In [1]: import numpy as np

In [2]: np.set_printoptions(precision=1, suppress=True, linewidth=120, sign=" ")

In [3]: tidy = lambda a: np.round(a, 1) + 0

In [4]: F = np.load("case3.npy")

In [5]: F
Out[5]: 
array([[ 10,  35,   7,  10,  19,  25,  15,  15,  13,   5,  25],
       [ -8, -40, -12, -16, -32, -24, -28, -20, -24, -20, -24],
       [  0,   0,   3,   6,   9,   3,  12,   6,  12,  12,   3],
       [ -2, -20,  -9, -12, -24, -10, -23, -13, -20, -21, -10],
       [-10, -40, -14, -22, -39, -31, -39, -27, -36, -29, -31],
       [  2,  30,  14,  18,  37,  13,  35,  19,  30,  33,  13],
       [  2,   5,   5,  10,  15,   9,  19,  11,  19,  17,   9],
       [ -8, -15,  -2,  -6,  -7, -19,  -8, -10,  -9,   0, -19]])

In [6]: left, sigma, Vt = np.linalg.svd(F)

In [7]: evecs = Vt[:(sigma > 1e-8).sum()]

In [8]: rng = np.random.default_rng(1152)

In [9]: vec = F[1] + -3 * F[7] + rng.integers(2) * np.eye(11)[0]

In [10]: vec
Out[10]: array([ 17.,   5.,  -6.,   2., -11.,  33.,  -4.,  10.,   3., -20.,  33.])

In [11]: np.linalg.matrix_rank(np.vstack([F, vec]))
Out[11]: np.int64(4)

In [12]: tidy(evecs.T @ evecs)
Out[12]: 
array([[ 0.1,  0. ,  0. ,  0. ,  0. ,  0.2,  0. ,  0.1,  0. , -0.1,  0.2],
       [ 0. ,  0.8,  0.1,  0. ,  0.3,  0.1,  0. ,  0. , -0.2, -0.1,  0.1],
       [ 0. ,  0.1,  0.1,  0. ,  0.1,  0. ,  0.1,  0. ,  0. ,  0.1,  0. ],
       [ 0. ,  0. ,  0. ,  0.1,  0.1,  0.1,  0.1,  0.1,  0.1,  0.1,  0.1],
       [ 0. ,  0.3,  0.1,  0.1,  0.3, -0.1,  0.2,  0.1,  0.1,  0.2, -0.1],
       [ 0.2,  0.1,  0. ,  0.1, -0.1,  0.4,  0. ,  0.1,  0.1, -0.1,  0.4],
       [ 0. ,  0. ,  0.1,  0.1,  0.2,  0. ,  0.2,  0.1,  0.2,  0.2,  0. ],
       [ 0.1,  0. ,  0. ,  0.1,  0.1,  0.1,  0.1,  0.1,  0.1,  0.1,  0.1],
       [ 0. , -0.2,  0. ,  0.1,  0.1,  0.1,  0.2,  0.1,  0.3,  0.2,  0.1],
       [-0.1, -0.1,  0.1,  0.1,  0.2, -0.1,  0.2,  0.1,  0.2,  0.3, -0.1],
       [ 0.2,  0.1,  0. ,  0.1, -0.1,  0.4,  0. ,  0.1,  0.1, -0.1,  0.4]])

In [13]: tidy(np.diag(evecs.T @ evecs))
Out[13]: array([ 0.1,  0.8,  0.1,  0.1,  0.3,  0.4,  0.2,  0.1,  0.3,  0.3,  0.4])

In [14]: vec = np.array([6, -3, 1, 8, 7, 7, 7, -6, 8, 1, 1])

In [15]: h1 = np.maximum(F @ vec, 0)

In [16]: np.flatnonzero(h1 > 1e-9)
Out[16]: array([ 0,  2,  5,  6])

In [17]: F * (h1 > 1e-9)[:, None]
Out[17]: 
array([[ 10,  35,   7,  10,  19,  25,  15,  15,  13,   5,  25],
       [  0,   0,   0,   0,   0,   0,   0,   0,   0,   0,   0],
       [  0,   0,   3,   6,   9,   3,  12,   6,  12,  12,   3],
       [  0,   0,   0,   0,   0,   0,   0,   0,   0,   0,   0],
       [  0,   0,   0,   0,   0,   0,   0,   0,   0,   0,   0],
       [  2,  30,  14,  18,  37,  13,  35,  19,  30,  33,  13],
       [  2,   5,   5,  10,  15,   9,  19,  11,  19,  17,   9],
       [  0,   0,   0,   0,   0,   0,   0,   0,   0,   0,   0]])

In [18]: np.maximum(F @ vec, 0) - np.maximum(-F @ vec, 0)
Out[18]: array([  499,  -772,   294,  -569, -1079,   847,   495,  -322])

In [19]: F.T @ h1
Out[19]: array([  7674,  45350,  18708,  26950,  50891,  28823,  50063,  30787,  44830,  42389,  28823])

In [20]: np.maximum(F @ (3 * vec), 0)
Out[20]: array([ 1497,     0,   882,     0,     0,  2541,  1485,     0])

In [21]: left, sigma, Vt = np.linalg.svd(F)

In [22]: tidy(sigma)
Out[22]: array([ 178. ,   40.6,   16.4,    0. ,    0. ,    0. ,    0. ,    0. ])

In [23]: Y = left[:, :3] @ np.diag(sigma[:3]) @ Vt[:3]

In [24]: tidy(np.abs(F - Y).max())
Out[24]: np.float64(0.0)

In [25]: np.linalg.matrix_rank(F, rtol=0.05)
Out[25]: np.int64(3)

In [26]: W0 = np.load("data.npy")

In [27]: W0
Out[27]: 
array([[ 2,  1,  2,  1],
       [ 0,  0,  0,  0],
       [ 2,  1,  2,  1],
       [ 0,  0,  0,  0]])

In [28]: # columns 0 and 2 are equal

In [29]: vec = np.array([7, -8, -2, -9, -5, 0, 1, -3, -6, -1, -7])

In [30]: F @ (2 * vec)
Out[30]: array([-1394,  1912,  -432,  1238,  2350, -1854,  -818,   732])

In [31]: F @ np.eye(11)[9]
Out[31]: array([  5., -20.,  12., -21., -29.,  33.,  17.,   0.])

In [32]: F * vec
Out[32]: 
array([[  70, -280,  -14,  -90,  -95,    0,   15,  -45,  -78,   -5, -175],
       [ -56,  320,   24,  144,  160,    0,  -28,   60,  144,   20,  168],
       [   0,    0,   -6,  -54,  -45,    0,   12,  -18,  -72,  -12,  -21],
       [ -14,  160,   18,  108,  120,    0,  -23,   39,  120,   21,   70],
       [ -70,  320,   28,  198,  195,    0,  -39,   81,  216,   29,  217],
       [  14, -240,  -28, -162, -185,    0,   35,  -57, -180,  -33,  -91],
       [  14,  -40,  -10,  -90,  -75,    0,   19,  -33, -114,  -17,  -63],
       [ -56,  120,    4,   54,   35,    0,   -8,   30,   54,    0,  133]])

In [33]: (F @ vec).argmax()
Out[33]: np.int64(4)

In [34]: F @ np.ones(11)
Out[34]: array([ 179., -248.,   66., -164., -318.,  244.,  121., -103.])

In [35]: tidy(np.linalg.det(W0))
Out[35]: np.float64(0.0)

In [36]: np.allclose(W0 @ W0.T, W0.T @ W0)
Out[36]: False

In [37]: left, sigma, Vt = np.linalg.svd(F, full_matrices=False)

In [38]: tidy(left.T @ F @ Vt.T)
Out[38]: 
array([[ 178. ,    0. ,    0. ,    0. ,    0. ,    0. ,    0. ,    0. ],
       [   0. ,   40.6,    0. ,    0. ,    0. ,    0. ,    0. ,    0. ],
       [   0. ,    0. ,   16.4,    0. ,    0. ,    0. ,    0. ,    0. ],
       [   0. ,    0. ,    0. ,    0. ,    0. ,    0. ,    0. ,    0. ],
       [   0. ,    0. ,    0. ,    0. ,    0. ,    0. ,    0. ,    0. ],
       [   0. ,    0. ,    0. ,    0. ,    0. ,    0. ,    0. ,    0. ],
       [   0. ,    0. ,    0. ,    0. ,    0. ,    0. ,    0. ,    0. ],
       [   0. ,    0. ,    0. ,    0. ,    0. ,    0. ,    0. ,    0. ]])

In [39]: tidy(np.abs(Vt[0]))
Out[39]: array([ 0.1,  0.4,  0.1,  0.2,  0.4,  0.3,  0.4,  0.3,  0.3,  0.3,  0.3])

In [40]: tidy(Vt @ Vt.T)
Out[40]: 
array([[ 1.,  0.,  0.,  0.,  0.,  0.,  0.,  0.],
       [ 0.,  1.,  0.,  0.,  0.,  0.,  0.,  0.],
       [ 0.,  0.,  1.,  0.,  0.,  0.,  0.,  0.],
       [ 0.,  0.,  0.,  1.,  0.,  0.,  0.,  0.],
       [ 0.,  0.,  0.,  0.,  1.,  0.,  0.,  0.],
       [ 0.,  0.,  0.,  0.,  0.,  1.,  0.,  0.],
       [ 0.,  0.,  0.,  0.,  0.,  0.,  1.,  0.],
       [ 0.,  0.,  0.,  0.,  0.,  0.,  0.,  1.]])

In [41]: np.abs(left[:, 0]).round(6).argmax()
Out[41]: np.int64(4)

In [42]: tidy(np.sqrt((sigma ** 2).sum())), tidy(np.linalg.norm(F))
Out[42]: (np.float64(183.4), np.float64(183.4))
